% python3 -q
>>> import numpy as np
>>> np.set_printoptions(precision=3, suppress=True, linewidth=160)
>>> rd = lambda a: np.round(a, 3) + 0
>>> X = np.loadtxt("dump.csv", delimiter=",")
>>> X
array([[ 1.,  0.,  0.,  0.,  0.,  0.,  0.,  0.,  0.],
       [ 0., -1.,  0.,  0.,  0.,  0.,  0.,  0.,  0.],
       [-1.,  2.,  2.,  0.,  0.,  0.,  0.,  0.,  0.],
       [-1., -2., -2.,  2.,  0.,  0.,  0.,  0.,  0.],
       [-2.,  1., -1.,  2.,  0.,  0.,  0.,  0.,  0.],
       [-1.,  2.,  1.,  2.,  0.,  1.,  0.,  0.,  0.],
       [ 1.,  2.,  1.,  0., -1.,  1.,  2.,  0.,  0.],
       [ 0., -1.,  2.,  0.,  2.,  2., -1.,  0.,  0.],
       [ 0., -2.,  0., -2.,  2.,  1., -1.,  1.,  0.]])
>>> rng = np.random.default_rng(680115)
>>> Y = X + rng.integers(-2, 3, (9, 8)) @ rng.integers(-2, 3, (8, 9))
>>> Y
array([[  3.,  -9.,  -1.,  -3.,  -3.,  10., -10.,  -9.,  -6.],
       [ -5.,   3.,   1.,  -3.,   3.,  -8.,   6.,  -6.,  -6.],
       [  2.,   5.,   8.,   6., -15.,   2.,  10.,  17.,   0.],
       [ -7.,   2.,  -2.,  -1.,   5.,  -3.,   4.,  -6., -12.],
       [ -4.,   0.,  -2.,  -9.,   1.,  -5.,  -2.,   0.,   9.],
       [ -8.,   8.,   4.,  -2.,   9.,   3.,   0.,  -7.,  -9.],
       [  0.,   0.,   2.,   9.,  -4.,  -5.,   6.,   5.,  -5.],
       [ -4.,  -8.,   3.,   6.,  -6.,   1.,   5.,   6.,   1.],
       [  1.,   0.,  -4., -11.,  12.,  -1.,  -9.,  -5.,   5.]])
>>> np.abs(Y - X).sum(axis=1)
array([53., 42., 62., 43., 32., 47., 36., 40., 47.])
>>> rd(np.linalg.svd(Y - X, compute_uv=False))
array([38.695, 26.216, 21.329, 12.572, 11.062,  6.298,  4.221,  2.561,  0.   ])
>>> t3 = np.stack([X, -1 * X, X[::-1]])
>>> rd(np.linalg.det(t3))
array([0., 0., 0.])
>>> rd(np.sort(np.abs(np.linalg.eigvals(X))))
array([0., 0., 0., 1., 1., 1., 2., 2., 2.])
>>> rd(np.abs(np.linalg.eigvals(X)).max())
np.float64(2.0)
>>> print((X - X.T) / 2)
[[ 0.   0.   0.5  0.5  1.   0.5 -0.5  0.   0. ]
 [ 0.   0.  -1.   1.  -0.5 -1.  -1.   0.5  1. ]
 [-0.5  1.   0.   1.   0.5 -0.5 -0.5 -1.   0. ]
 [-0.5 -1.  -1.   0.  -1.  -1.   0.   0.   1. ]
 [-1.   0.5 -0.5  1.   0.   0.   0.5 -1.  -1. ]
 [-0.5  1.   0.5  1.   0.   0.  -0.5 -1.  -0.5]
 [ 0.5  1.   0.5  0.  -0.5  0.5  0.   0.5  0.5]
 [ 0.  -0.5  1.   0.   1.   1.  -0.5  0.  -0.5]
 [ 0.  -1.   0.  -1.   1.   0.5 -0.5  0.5  0. ]]
>>> np.allclose(X, X.T)
False
>>> Y = X / np.linalg.norm(X, axis=1, keepdims=True)
>>> G = Y @ Y.T
>>> print(np.argwhere(np.triu(np.abs(G) > 0.95, 1)))
[]
>>> (np.abs(G) > 0.9).astype(int)
array([[1, 0, 0, 0, 0, 0, 0, 0, 0],
       [0, 1, 0, 0, 0, 0, 0, 0, 0],
       [0, 0, 1, 0, 0, 0, 0, 0, 0],
       [0, 0, 0, 1, 0, 0, 0, 0, 0],
       [0, 0, 0, 0, 1, 0, 0, 0, 0],
       [0, 0, 0, 0, 0, 1, 0, 0, 0],
       [0, 0, 0, 0, 0, 0, 1, 0, 0],
       [0, 0, 0, 0, 0, 0, 0, 1, 0],
       [0, 0, 0, 0, 0, 0, 0, 0, 1]])
>>> rd(np.linalg.norm(Y, axis=1))
array([1., 1., 1., 1., 1., 1., 1., 1., 1.])
>>> (G - 2 * np.eye(9)).round(6).argmax(axis=1)
array([6, 3, 5, 1, 5, 2, 2, 8, 7])
>>> rd(G[7])
array([ 0.   ,  0.267,  0.178, -0.148, -0.254,  0.161, -0.154,  1.   ,  0.621])
>>> left, sigma, vt = np.linalg.svd(X)
>>> vecs = vt[:(sigma > 1e-8).sum()]
>>> x0 = X[7] + 2 * X[2] + rng.integers(2) * np.eye(9)[2]
>>> x0
array([-2.,  3.,  7.,  0.,  2.,  2., -1.,  0.,  0.])
>>> print(rd(vecs.T @ vecs))
[[1. 0. 0. 0. 0. 0. 0. 0. 0.]
 [0. 1. 0. 0. 0. 0. 0. 0. 0.]
 [0. 0. 1. 0. 0. 0. 0. 0. 0.]
 [0. 0. 0. 1. 0. 0. 0. 0. 0.]
 [0. 0. 0. 0. 1. 0. 0. 0. 0.]
 [0. 0. 0. 0. 0. 1. 0. 0. 0.]
 [0. 0. 0. 0. 0. 0. 1. 0. 0.]
 [0. 0. 0. 0. 0. 0. 0. 1. 0.]
 [0. 0. 0. 0. 0. 0. 0. 0. 0.]]
>>> np.allclose(vecs.T @ vecs @ x0, x0)
True
>>> rd(np.linalg.norm(x0 - vecs.T @ vecs @ x0))
np.float64(0.0)
>>> np.linalg.matrix_rank(np.vstack([X, x0]))
np.int64(8)
>>> K = np.loadtxt("layer19.csv", delimiter=",")
>>> rd(K)
array([[-10.763,  -5.365,  -6.965,  -7.707,  -2.581,  -2.536, -10.076,  -1.14 ,   7.787,  -4.264,  -7.76 ,  -5.471],
       [ -1.835,  -3.926,  -7.125,   0.323,   4.497,  -1.8  ,  -7.139,   4.052,  10.13 ,  -1.148,  -4.619,  -3.321],
       [-10.917,  -7.453, -11.416,  -5.6  ,  -7.788,  -8.435,  -4.786,  -7.007,   4.142,  -4.014, -10.982,  -3.857],
       [-12.367,  -7.595, -11.522,  -9.005,  -7.546, -10.117, -17.33 ,  -2.756,  -4.235,  -6.359, -12.516,  -9.117],
       [ -8.742,  -7.312,  -9.179,  -5.938,  -6.685,  -3.292, -10.579,   1.342,   5.07 ,   2.338, -10.435, -10.837],
       [ -8.337,  -4.527,  -7.975,  -4.878,   0.844,  -5.323,  -9.029,  -2.278,   6.411,  -7.746,  -6.619,  -1.444],
       [ -7.661,  -4.469,  -6.765,  -4.973,   0.965,  -2.459,  -9.517,   0.538,   8.508,  -4.547,  -6.173,  -3.807],
       [-17.102,  -7.294,  -9.603, -11.932,  -9.691,  -7.385,  -9.114,  -8.981,   3.47 ,  -8.079, -11.536,  -4.658],
       [-13.337,  -7.784, -11.196,  -7.294,  -9.86 ,  -8.069,  -2.606,  -9.591,   5.697,  -4.47 , -11.444,  -3.146],
       [ -9.17 ,  -5.589,  -7.005,  -5.749,  -3.017,  -1.209,  -5.732,  -1.051,  10.964,  -1.069,  -7.424,  -5.212],
       [-17.905,  -8.438,  -9.044, -13.115, -13.413,  -4.293,  -8.519,  -7.014,   5.582,  -2.159, -12.791,  -9.314],
       [  0.257,  -5.304,  -8.036,   3.168,   0.963,   0.103,   0.102,   4.137,  14.429,   6.459,  -5.553,  -5.117],
       [-10.125,  -6.091,  -6.701,  -6.587,  -4.974,   0.137,  -4.517,  -1.167,  12.487,   1.068,  -7.954,  -6.579],
       [ -8.853,  -5.501, -10.767,  -2.999,  -2.008,  -9.415,  -1.537,  -8.943,   6.452,  -9.303,  -7.92 ,   3.016],
       [-13.492,  -7.817, -11.07 ,  -8.595,  -9.488,  -8.337,  -8.72 ,  -6.707,   2.039,  -4.755, -12.026,  -6.173],
       [-11.865,  -7.545, -10.584,  -9.271,  -7.355,  -8.006, -18.686,  -0.164,  -3.242,  -4.021, -12.256, -11.358],
       [ -9.324,  -5.144,  -6.171,  -5.22 ,  -2.478,   0.25 ,  -0.972,  -2.864,  15.23 ,  -1.062,  -6.258,  -2.585],
       [ -1.956,  -6.306,  -8.812,   1.956,  -2.708,  -0.439,   2.905,   1.141,  15.008,   7.262,  -6.995,  -5.232],
       [ -4.154,  -4.837,  -8.39 ,   0.2  ,   0.719,  -3.2  ,   0.705,  -2.321,  12.896,  -1.555,  -5.643,   0.07 ],
       [ -3.002,  -4.978,  -9.316,   2.416,   0.516,  -4.128,   5.96 ,  -4.726,  14.808,  -1.196,  -5.428,   2.77 ],
       [-10.747,  -7.425, -10.911,  -7.058,  -7.102,  -7.955, -12.319,  -2.627,   0.328,  -3.49 , -11.473,  -8.097],
       [-14.103,  -8.958, -11.051, -10.1  , -12.625,  -6.762, -12.075,  -3.627,   0.644,  -0.216, -13.758, -11.841],
       [ -8.334,  -6.72 ,  -8.415,  -3.797,  -6.055,  -1.494,   0.191,  -2.997,  13.036,   2.666,  -8.492,  -5.11 ],
       [ -8.932,  -6.678, -10.11 ,  -3.166,  -5.846,  -5.501,   1.877,  -7.256,  10.719,  -1.915,  -8.834,  -1.067],
       [ -9.84 ,  -6.759,  -8.635,  -5.741,  -6.22 ,  -2.94 ,  -4.574,  -2.726,   9.302,   0.208,  -9.238,  -6.213],
       [ -2.793,  -4.713,  -6.46 ,   1.229,   0.631,   1.891,   5.157,   0.032,  19.6  ,   4.187,  -4.381,  -1.355],
       [  8.223,  -4.26 ,  -8.798,  11.186,   6.442,   0.118,   6.352,   6.565,  17.821,   9.317,  -2.872,  -1.474],
       [ -6.994,  -6.048, -10.125,  -1.898,  -3.128,  -6.164,  -0.683,  -5.249,   9.   ,  -3.015,  -8.061,  -0.844],
       [ -4.392,  -5.786, -10.412,  -0.175,  -1.108,  -6.546,  -3.505,  -2.159,   6.997,  -2.232,  -7.732,  -2.109],
       [  3.752,  -5.503, -10.947,   5.519,   3.269,  -5.602,  -8.703,   7.488,   4.128,   3.971,  -6.905,  -7.118],
       [  2.711,  -6.307, -11.617,   5.96 ,   0.19 ,  -5.448,  -1.919,   3.731,   7.538,   5.757,  -7.564,  -5.491],
       [ -4.706,  -5.195,  -7.22 ,  -1.344,  -0.583,  -0.332,  -1.799,   0.826,  13.683,   1.974,  -6.05 ,  -4.069],
       [-19.672,  -7.473,  -8.167, -14.225, -11.726,  -4.586,  -6.855, -10.065,   7.252,  -6.672, -11.501,  -5.216],
       [ -9.652,  -7.197,  -9.694,  -4.311,  -7.578,  -3.997,   0.718,  -5.827,  11.005,   0.606,  -9.537,  -3.893],
       [-16.176,  -7.65 ,  -8.812, -12.819, -10.016,  -5.14 , -15.239,  -3.235,   1.53 ,  -4.072, -12.172, -10.653],
       [ -7.143,  -8.99 , -14.404,  -3.397,  -9.178, -11.727, -13.107,  -1.147,  -4.966,   0.137, -13.855, -10.906],
       [ -2.298,  -4.31 ,  -7.955,  -0.182,   3.665,  -3.359,  -9.252,   3.893,   7.385,  -1.903,  -5.554,  -4.162],
       [-11.11 ,  -6.897,  -8.512,  -6.744,  -7.145,  -2.859,  -4.108,  -3.831,   9.674,  -0.252,  -9.497,  -6.017],
       [ -4.91 ,  -6.084,  -9.369,  -0.3  ,  -2.85 ,  -3.404,   1.217,  -2.582,  12.104,   1.415,  -7.441,  -2.541],
       [ -6.564,  -5.297,  -7.05 ,  -3.603,  -1.236,  -0.834,  -5.702,   1.087,  11.217,   0.383,  -6.732,  -5.462],
       [ -6.794,  -5.618,  -6.901,  -3.061,  -2.72 ,   0.454,  -0.727,  -0.561,  14.855,   2.464,  -6.651,  -4.573]])
>>> Xs = K - K.mean(axis=0)
>>> vecs = np.linalg.svd(Xs)[2][:5]
>>> Y = Xs - Xs @ vecs.T @ vecs
>>> rd(np.linalg.norm(Y) / np.linalg.norm(Xs))
np.float64(0.0)
>>> rd(np.diag(vecs.T @ vecs))
array([0.398, 0.366, 0.16 , 0.389, 0.436, 0.426, 0.676, 0.357, 0.594, 0.498, 0.358, 0.343])
>>> rd(Y.std(axis=0))
array([0., 0., 0., 0., 0., 0., 0., 0., 0., 0., 0., 0.])
